% python3 -q
>>> import numpy as np
>>> np.set_printoptions(precision=2, suppress=True, linewidth=120)
>>> mat = np.loadtxt("block15.csv", delimiter=",")
>>> print(mat)
[[ 69.02  50.74 -69.99 -60.75  30.5 ]
 [ 71.49  50.07 -68.05 -59.16  31.65]
 [ 69.29  51.3  -67.8  -61.28  29.08]
 [ 70.58  51.15 -70.97 -60.03  30.05]
 [ 70.04  50.58 -70.05 -59.18  30.62]
 [ 71.07  50.05 -70.22 -58.72  29.83]
 [ 70.74  50.97 -71.05 -59.12  28.85]
 [ 69.86  50.58 -70.81 -60.03  29.19]
 [ 68.7   50.62 -68.84 -61.96  31.76]
 [ 69.54  50.25 -69.37 -59.72  32.08]
 [ 69.59  48.96 -69.41 -57.75  30.41]
 [ 70.71  49.75 -70.09 -60.4   28.93]
 [ 69.68  49.19 -70.61 -60.23  30.51]
 [ 68.95  49.52 -70.5  -58.22  31.03]
 [ 69.77  51.25 -70.71 -59.13  30.  ]
 [ 69.92  50.36 -70.76 -59.93  30.53]
 [ 69.41  50.23 -69.13 -59.98  30.7 ]
 [ 68.83  50.58 -70.22 -60.19  30.54]
 [ 69.96  49.26 -71.46 -60.25  30.12]
 [ 70.34  50.46 -70.21 -61.34  29.91]
 [ 69.57  48.92 -70.94 -62.11  30.4 ]
 [ 69.92  50.57 -70.55 -61.68  30.38]
 [ 69.74  49.   -68.51 -58.88  30.47]
 [ 68.82  50.5  -71.15 -57.14  29.08]
 [ 69.89  51.69 -70.96 -61.39  30.35]
 [ 69.61  49.3  -70.98 -58.26  30.89]
 [ 70.19  50.04 -69.31 -59.72  28.53]
 [ 70.18  51.17 -68.71 -60.11  30.15]
 [ 68.54  49.54 -69.08 -59.54  29.78]
 [ 69.6   49.78 -69.86 -60.77  31.71]
 [ 69.71  49.16 -68.72 -60.49  29.78]
 [ 69.5   49.47 -71.26 -61.76  29.34]
 [ 70.3   50.46 -69.44 -60.36  28.79]
 [ 70.19  50.07 -69.05 -61.34  29.19]
 [ 71.63  50.31 -68.82 -60.61  27.01]
 [ 70.01  48.82 -68.84 -59.01  29.17]]
>>> x0 = np.array([3, 0, 1, -3, 1])
>>> target = mat @ x0
>>> print(np.round(np.linalg.pinv(mat) @ mat, 2) + 0)
[[1. 0. 0. 0. 0.]
 [0. 1. 0. 0. 0.]
 [0. 0. 1. 0. 0.]
 [0. 0. 0. 1. 0.]
 [0. 0. 0. 0. 1.]]
>>> print(np.round(np.linalg.solve(mat.T @ mat, mat.T @ target), 2) + 0)
[ 3.  0.  1. -3.  1.]
>>> rng = np.random.default_rng(70)
>>> target = target + 0.3 * rng.normal(size=36)
>>> print(target)
[349.8  355.25 353.26 350.78 348.65 348.54 347.52 348.04 355.12 350.24 343.1  352.63 349.29 341.91 346.3  349.15 350.2
 347.23 349.19 355.04 354.56 354.96 348.05 335.57 353.68 343.72 349.19 352.44 344.46 352.77 351.93 351.54 350.82 354.71
 355.06 347.77]
>>> beta, *_ = np.linalg.lstsq(mat, target)
>>> print(beta)
[ 3.    0.05  1.04 -3.03  0.97]
>>> print([round(float(np.linalg.norm(np.linalg.solve(mat.T @ mat + lam * np.eye(5), mat.T @ target))), 2) for lam in (0, 1, 10, 100)])
[4.49, 4.4, 3.83, 2.86]
>>> print(np.round(mat.T @ (target - mat @ beta), 2) + 0)
[0. 0. 0. 0. 0.]
>>> print(beta.round())
[ 3.  0.  1. -3.  1.]
>>> A = np.load("m.npy")
>>> print(A)
[[20  0 -5  3 -6  0]
 [ 0 19  7  2  4 -8]
 [-5  7 20  0 13 -3]
 [ 3  2  0 12 -4 -8]
 [-6  4 13 -4 16  4]
 [ 0 -8 -3 -8  4 19]]
>>> # symmetric
>>> Lm = np.linalg.cholesky(A)
>>> print(A / np.sqrt(np.outer(np.diag(A), np.diag(A))))
[[ 1.    0.   -0.25  0.19 -0.34  0.  ]
 [ 0.    1.    0.36  0.13  0.23 -0.42]
 [-0.25  0.36  1.    0.    0.73 -0.15]
 [ 0.19  0.13  0.    1.   -0.29 -0.53]
 [-0.34  0.23  0.73 -0.29  1.    0.23]
 [ 0.   -0.42 -0.15 -0.53  0.23  1.  ]]
>>> print(np.linalg.eigvalsh(A).min() > 0)
True
>>> print(np.round(Lm @ Lm.T, 2) + 0)
[[20.  0. -5.  3. -6.  0.]
 [ 0. 19.  7.  2.  4. -8.]
 [-5.  7. 20.  0. 13. -3.]
 [ 3.  2.  0. 12. -4. -8.]
 [-6.  4. 13. -4. 16.  4.]
 [ 0. -8. -3. -8.  4. 19.]]
>>> t3 = np.stack([A, 2 * A, A[::-1]])
>>> print((t3 @ A.T).shape)
(3, 6, 6)
>>> print(np.linalg.norm(t3, axis=(1, 2)))
[ 53.63 107.26  53.63]
>>> print(np.einsum("bij,cij->bc", t3, t3))
[[ 2876  5752   258]
 [ 5752 11504   516]
 [  258   516  2876]]
>>> print(np.linalg.matrix_rank(t3.reshape(3, -1)))
2
>>> ev, evecs = np.linalg.eigh(A)
>>> x0 = np.array([1, 1, 0, 0, 1, 0])
>>> print(np.abs(A).sum(axis=1).max(), np.round(np.abs(ev).max(), 2))
48 38.3
>>> print(np.round(evecs * np.abs(ev) @ evecs.T, 2) + 0)
[[20.  0. -5.  3. -6.  0.]
 [ 0. 19.  7.  2.  4. -8.]
 [-5.  7. 20.  0. 13. -3.]
 [ 3.  2.  0. 12. -4. -8.]
 [-6.  4. 13. -4. 16.  4.]
 [ 0. -8. -3. -8.  4. 19.]]
>>> print(np.linalg.eigvalsh(A[1:, 1:]))
[ 3.13  6.07 11.41 29.41 35.98]
>>> x0 = np.array([3, 1, 1, 2, 0, 3])
>>> target = A @ x0
>>> print(target)
[61  6  3 11  3 30]
>>> print(np.round(np.linalg.solve(A, target), 2) + 0)
[3. 1. 1. 2. 0. 3.]
>>> K = np.load("dump.npy")
>>> print(K)
[[  0.61   5.2   -9.81  -7.85 -10.45   9.37]
 [ -0.85   4.19 -11.21  -7.9  -11.08   9.39]
 [  1.79   3.32 -10.94  -9.65  -9.79  11.06]
 [  1.25   6.22  -8.7  -10.89  -9.19   9.13]
 [  0.02   3.45 -10.4   -8.43  -8.42   8.53]
 [  0.81   6.62 -11.06  -8.82 -10.19   8.22]
 [ -0.31   5.43 -10.11 -10.03 -10.36  10.99]
 [ -0.82   5.09 -10.59  -9.24 -10.83  11.1 ]
 [ -2.68   5.86 -11.19 -10.53  -9.71  10.5 ]
 [  0.13   4.57  -9.99  -9.44 -10.3   11.02]
 [ -2.2    3.84 -10.13  -9.37  -8.24  12.36]
 [ -0.73   2.15  -8.81  -8.75 -11.07   8.51]
 [  0.58   5.48 -10.02 -10.75  -9.65  10.05]
 [ -0.57   3.65  -9.3   -9.79  -9.49  10.49]
 [ -1.35   5.21 -11.62  -9.78 -10.74   8.8 ]
 [  0.77   6.73  -8.14 -10.86  -9.62   9.59]
 [ -0.09   5.44 -10.08 -10.7  -10.49  11.44]
 [  0.89   7.1   -9.59 -10.75  -9.5    9.67]]
>>> z = mat[:, 0] > np.median(mat[:, 0])
>>> f = mat[z].mean(axis=0) - mat[~z].mean(axis=0)
>>> print(round(float((((mat - mat.mean(axis=0)) @ f > 0) == z).mean()), 2))
0.78
>>> print(z.astype(int))
[0 1 0 1 1 1 1 1 0 0 0 1 0 0 0 1 0 0 1 1 0 1 0 0 1 0 1 1 0 0 0 0 1 1 1 1]
>>> print(((mat - mat.mean(axis=0)) @ f > 0).astype(int))
[0 0 1 1 0 1 1 1 0 0 0 1 0 0 1 0 0 0 0 1 0 1 0 0 1 0 1 1 0 0 0 1 1 1 1 0]
>>> other = np.array([[2, -2], [-2, 1]])
>>> m1 = np.kron(np.eye(2, dtype=int), other)
>>> print(m1)
[[ 2 -2  0  0]
 [-2  1  0  0]
 [ 0  0  2 -2]
 [ 0  0 -2  1]]
>>> ev, evecs = np.linalg.eigh(m1)
>>> x0 = np.array([4, 5, 1, 4])
>>> print(round(x0 @ m1 @ x0 / (x0 @ x0), 2), round(float(ev[0]), 2), np.round(ev[-1], 2))
-0.36 -0.56 3.56
>>> x0 = np.array([-1, 9, -3, 4])
>>> print(m1 @ x0)
[-20  11 -14  10]
>>> print((m1 * x0).sum(axis=1))
[-20  11 -14  10]
>>> print(m1 @ np.eye(4)[2])
[ 0.  0.  2. -2.]
>>> print(np.einsum("ij,j->i", m1, x0))
[-20  11 -14  10]
>>> P = np.triu(np.array([[2, 1, 2, -2], [0, 0, 1, -1], [-1, 1, -1, 1], [0, -1, -2, -2]]), 1) + np.eye(4)
>>> other = P @ m1 @ np.linalg.inv(P)
>>> print(P @ m1 - m1 @ P)
[[-2. -1.  6. -4.]
 [ 0.  2.  7. -6.]
 [ 0.  0. -2. -1.]
 [ 0.  0.  0.  2.]]
>>> print(other)
[[  0.  -1.   9. -16.]
 [ -2.   3.   5.  -9.]
 [  0.   0.   0.  -1.]
 [  0.   0.  -2.   3.]]
>>> print(np.poly(other))
[ 1. -6.  5. 12.  4.]
>>> data = np.load("a.npy")
>>> print(data)
[[0 1 0 0 0 1 0]
 [1 0 0 0 0 1 1]
 [0 0 0 1 0 0 0]
 [0 0 1 0 0 0 0]
 [0 0 0 0 0 0 0]
 [1 1 0 0 0 0 0]
 [0 1 0 0 0 0 0]]
>>> # 3 blocks once reordered
>>> f = np.array([2, 1, -3])
>>> print(np.array([np.convolve(row, f, "same") for row in data]))
[[ 2  1 -3  0  2  1 -3]
 [ 1 -3  0  0  2  3 -2]
 [ 0  0  2  1 -3  0  0]
 [ 0  2  1 -3  0  0  0]
 [ 0  0  0  0  0  0  0]
 [ 3 -2 -3  0  0  0  0]
 [ 2  1 -3  0  0  0  0]]
>>> print(np.linalg.lstsq(data[:-1].T, data[-1])[2])
5
>>> print(np.allclose(data[:-1].T @ np.linalg.lstsq(data[:-1].T, data[-1])[0], data[-1]))
False
>>> print(round(float(np.trace(np.linalg.pinv(data) @ data)), 2))
6.0
>>> print(np.round(data @ np.linalg.pinv(data) @ data, 2) + 0)
[[0. 1. 0. 0. 0. 1. 0.]
 [1. 0. 0. 0. 0. 1. 1.]
 [0. 0. 0. 1. 0. 0. 0.]
 [0. 0. 1. 0. 0. 0. 0.]
 [0. 0. 0. 0. 0. 0. 0.]
 [1. 1. 0. 0. 0. 0. 0.]
 [0. 1. 0. 0. 0. 0. 0.]]
>>> print(np.unique(data.round(6), axis=0).shape)
(7, 7)
